$ python -q
>>> import numpy as np
>>> np.set_printoptions(precision=1, suppress=True, linewidth=160)
>>> def tidy(a):
...     return np.round(a, 1) + 0
... 
>>> A = np.load("block9.npy")
>>> A
array([[1, 3, 1, 0],
       [1, 2, 0, 3],
       [0, 0, 2, 0],
       [1, 1, 0, 0]])
>>> M2 = np.linalg.inv(A)
>>> tidy(np.linalg.slogdet(A)[0])
np.float64(1.0)
>>> tidy(M2)
array([[-0.5,  0. ,  0.2,  1.5],
       [ 0.5,  0. , -0.2, -0.5],
       [ 0. ,  0. ,  0.5,  0. ],
       [-0.2,  0.3,  0.1, -0.2]])
>>> tidy(np.linalg.det(A) * M2)
array([[-6.,  0.,  3., 18.],
       [ 6.,  0., -3., -6.],
       [ 0.,  0.,  6.,  0.],
       [-2.,  4.,  1., -2.]])
>>> r0 = np.array([2, 1, 1, 2])
>>> M2 = A + np.outer(r0, np.eye(4)[3])
>>> np.linalg.matrix_rank(np.linalg.inv(M2) - np.linalg.inv(A), tol=1e-8)
np.int64(1)
>>> M2
array([[1., 3., 1., 2.],
       [1., 2., 0., 4.],
       [0., 0., 2., 1.],
       [1., 1., 0., 2.]])
>>> vec = np.array([-1, -3, 1, 1])
>>> y = A @ vec
>>> b, lr = np.zeros(4), 1 / np.linalg.norm(A, 2) ** 2
>>> for i in range(250):
...     b -= lr * A.T @ (A @ b - y)
...     if i % 50 == 0: print(i, round(np.linalg.norm(A @ b - y), 1))
... 
0 4.3
50 0.1
100 0.0
150 0.0
200 0.0
>>> tidy(np.linalg.cond(A))
np.float64(8.0)
>>> rng = np.random.default_rng(2313)
>>> M2 = A + rng.integers(-2, 3, (4, 3)) @ rng.integers(-2, 3, (3, 4))
>>> M2
array([[-1,  0,  4,  3],
       [ 3,  4,  0,  1],
       [-6, -6,  3,  6],
       [-5, -6,  3,  7]])
>>> np.abs(M2 - A).sum(axis=1)
array([11,  6, 19, 23])
>>> np.linalg.matrix_rank(M2 - A, tol=1e-8)
np.int64(3)
>>> E = np.array([[6, 0, 5], [0, -6, 2], [5, 2, -6]])
>>> # symmetric
>>> evals, vecs = np.linalg.eig(E)
>>> tidy(np.sort(np.linalg.eigvals(E.T)))
array([-9. , -4.8,  7.8])
>>> tidy(evals)
array([ 7.8, -9. , -4.8])
>>> vec = np.array([0, 2, -1])
>>> h = np.maximum(E @ vec, 0)
>>> np.flatnonzero(h > 1e-9)
array([2])
>>> E.T @ h
array([ 50,  20, -60])
>>> E * (h > 1e-9)[:, None]
array([[ 0,  0,  0],
       [ 0,  0,  0],
       [ 5,  2, -6]])
>>> np.maximum(E @ (3 * vec), 0)
array([ 0,  0, 30])
>>> blk = np.stack([E, -2 * E, E[::-1]])
>>> blk.shape
(3, 3, 3)
>>> np.linalg.matrix_rank(blk.reshape(3, -1))
np.int64(2)
>>> np.linalg.matrix_rank(blk)
array([3, 3, 3])
>>> mat = np.loadtxt("data.csv", delimiter=",")
>>> tidy(mat)
array([[-0.7, -0.7,  0.3],
       [ 0.7, -0.6,  0.3],
       [ 0. ,  0.4,  0.9]])
>>> # columns are unit length and at right angles
>>> vec = np.array([0, -6, 9])
>>> tidy(mat @ (2 * vec))
array([13.9, 12.7, 10.7])
>>> tidy(mat @ np.eye(3)[2])
array([0.3, 0.3, 0.9])
>>> tidy(np.einsum("ij,j->i", mat, vec))
array([6.9, 6.3, 5.4])
>>> np.sign((mat @ vec).round(6))
array([1., 1., 1.])
>>> q, vecs = np.linalg.qr(mat[:, :2])[0], np.linalg.qr(mat[:, 2:])[0]
>>> sigma = np.linalg.svd(q.T @ vecs, compute_uv=False)
>>> tidy(sigma)
array([0.])
>>> tidy(np.linalg.norm(q @ q.T - vecs @ vecs.T, 2))
np.float64(1.0)
>>> tidy(mat @ mat.T)
array([[1., 0., 0.],
       [0., 1., 0.],
       [0., 0., 1.]])
>>> tidy(np.linalg.svd(mat, compute_uv=False))
array([1., 1., 1.])
>>> tidy(np.linalg.norm(mat, axis=0))
array([1., 1., 1.])
